$ ipython --no-banner

In [1]: import numpy as np

In [2]: np.set_printoptions(suppress=True, linewidth=120)

In [3]: rnd = lambda a: np.round(a, 2) + 0

In [4]: arr = np.loadtxt("data.csv", delimiter=",")

In [5]: arr
Out[5]: 
array([[-29.9 ,  25.41,   8.85,   2.77, -28.37,  -3.38,  18.2 ,  28.94,  -3.44,   1.94],
       [-10.81,   3.  ,  -4.53,  21.57,  -1.76,  17.96,  -2.06, -58.01,   0.55,   4.41],
       [-10.99,   3.59,  -4.48,  21.79,  -2.98,  17.97,  -0.88, -57.21,  -1.73,   3.16],
       [-30.33,  24.59,   7.04,   5.2 , -27.96,  -4.1 ,  18.6 ,  31.02,  -2.6 ,   4.4 ],
       [-12.3 ,   3.17,  -5.35,  19.89,  -2.79,  17.2 ,  -2.66, -59.15,   0.69,   4.89],
       [-31.38,  23.46,   8.95,   4.71, -29.44,  -5.17,  18.81,  30.54,  -5.68,   3.66],
       [-30.13,  23.91,   8.31,   4.19, -26.62,  -5.23,  18.85,  29.74,  -6.11,   2.26],
       [-12.56,   2.46,  -7.73,  19.49,  -2.11,  17.87,  -1.54, -58.55,   1.46,   3.97],
       [-31.29,  24.13,   9.12,   4.32, -27.69,  -3.52,  17.74,  30.69,  -3.14,   4.65],
       [-10.83,   2.47,  -5.54,  19.6 ,  -1.95,  17.4 ,  -1.05, -56.33,  -0.91,   4.85],
       [-11.85,   5.29,  -5.5 ,  19.73,  -1.3 ,  17.25,  -1.44, -57.18,  -0.62,   3.87],
       [-28.71,  24.05,   7.43,   4.99, -26.33,  -4.8 ,  17.62,  29.42,  -4.25,   4.74],
       [-30.69,  23.39,   6.85,   4.63, -28.8 ,  -3.93,  16.91,  30.45,  -4.96,   4.12],
       [-11.06,   3.58,  -6.94,  19.64,  -2.28,  16.35,  -1.55, -56.44,  -0.56,   3.63],
       [-12.65,   4.64,  -6.42,  19.58,  -1.81,  18.42,  -0.46, -58.64,  -0.58,   3.11],
       [-12.16,   3.33,  -5.45,  20.81,  -1.62,  17.5 ,  -1.86, -58.4 ,  -1.09,   4.54],
       [-13.16,   5.07,  -4.85,  21.32,  -1.68,  18.77,  -1.82, -56.29,   0.67,   1.27],
       [-11.21,   4.83,  -5.8 ,  19.23,  -1.71,  17.29,  -2.14, -60.49,  -0.16,   4.91]])

In [6]: rnd(np.abs(np.linalg.svd(arr)[2][-1]))
Out[6]: array([0.04, 0.09, 0.11, 0.25, 0.03, 0.79, 0.16, 0.18, 0.41, 0.27])

In [7]: np.argsort(-np.linalg.norm(arr, axis=0).round(6), kind="stable")[:3]
Out[7]: array([7, 0, 4])

In [8]: np.linalg.cond(arr) > 100
Out[8]: np.True_

In [9]: blk = np.stack([arr, -1 * arr, arr[::-1]])

In [10]: (blk @ arr.T).shape
Out[10]: (3, 18, 18)

In [11]: rng = np.random.default_rng(69)

In [12]: lab = rng.integers(0, 3, 7)

In [13]: M = np.triu((lab[:, None] == lab) & (rng.random((7, 7)) < 0.8), 1).astype(int)

In [14]: M += M.T

In [15]: M
Out[15]: 
array([[0, 0, 0, 0, 0, 0, 0],
       [0, 0, 0, 1, 0, 0, 1],
       [0, 0, 0, 0, 0, 1, 0],
       [0, 1, 0, 0, 0, 0, 1],
       [0, 0, 0, 0, 0, 0, 0],
       [0, 0, 1, 0, 0, 0, 0],
       [0, 1, 0, 1, 0, 0, 0]])

In [16]: # 4 groups of indices that never mix

In [17]: f = np.array([-2, 1, 1])

In [18]: np.correlate(M[0], M[1], "full")
Out[18]: array([0, 0, 0, 0, 0, 0, 0, 0, 0, 0, 0, 0, 0])

In [19]: np.array([np.convolve(row, f, "same") for row in M])
Out[19]: 
array([[ 0,  0,  0,  0,  0,  0,  0],
       [ 0,  0, -2,  1,  1, -2,  1],
       [ 0,  0,  0,  0, -2,  1,  1],
       [-2,  1,  1,  0,  0, -2,  1],
       [ 0,  0,  0,  0,  0,  0,  0],
       [ 0, -2,  1,  1,  0,  0,  0],
       [-2,  1, -1,  1,  1,  0,  0]])

In [20]: np.cross(M[0, :3], M[1, :3])
Out[20]: array([0, 0, 0])

In [21]: np.convolve(M[0], f)
Out[21]: array([0, 0, 0, 0, 0, 0, 0, 0, 0])

In [22]: np.polyval(f, M[0])
Out[22]: array([1, 1, 1, 1, 1, 1, 1])

In [23]: left, sigma, Vh = np.linalg.svd(M)

In [24]: rnd(sigma)
Out[24]: array([2., 1., 1., 1., 1., 0., 0.])

In [25]: A2 = left[:, :5] @ np.diag(sigma[:5]) @ Vh[:5]

In [26]: rnd(np.linalg.norm(M - A2) / np.linalg.norm(M))
Out[26]: np.float64(0.0)

In [27]: np.linalg.matrix_rank(M, rtol=0.05)
Out[27]: np.int64(5)

In [28]: np.linalg.matrix_rank(M, rtol=0.1)
Out[28]: np.int64(5)

In [29]: np.argsort(-np.linalg.norm(M, axis=0).round(6), kind="stable")[:3]
Out[29]: array([1, 3, 6])

In [30]: np.linalg.cond(M) > 100
Out[30]: np.True_

In [31]: [round(float(x), 2) for x in np.linalg.svd(M, compute_uv=False)[:3]]
Out[31]: [2.0, 1.0, 1.0]

In [32]: rnd(np.sort(np.abs(np.linalg.eigvals(M))))
Out[32]: array([0., 0., 1., 1., 1., 1., 2.])

In [33]: M @ M
Out[33]: 
array([[0, 0, 0, 0, 0, 0, 0],
       [0, 2, 0, 1, 0, 0, 1],
       [0, 0, 1, 0, 0, 0, 0],
       [0, 1, 0, 2, 0, 0, 1],
       [0, 0, 0, 0, 0, 0, 0],
       [0, 0, 0, 0, 0, 1, 0],
       [0, 1, 0, 1, 0, 0, 2]])

In [34]: np.allclose(M, M.T)
Out[34]: True

In [35]: np.allclose(M @ M.T, M.T @ M)
Out[35]: True

In [36]: np.trace(M)
Out[36]: np.int64(0)
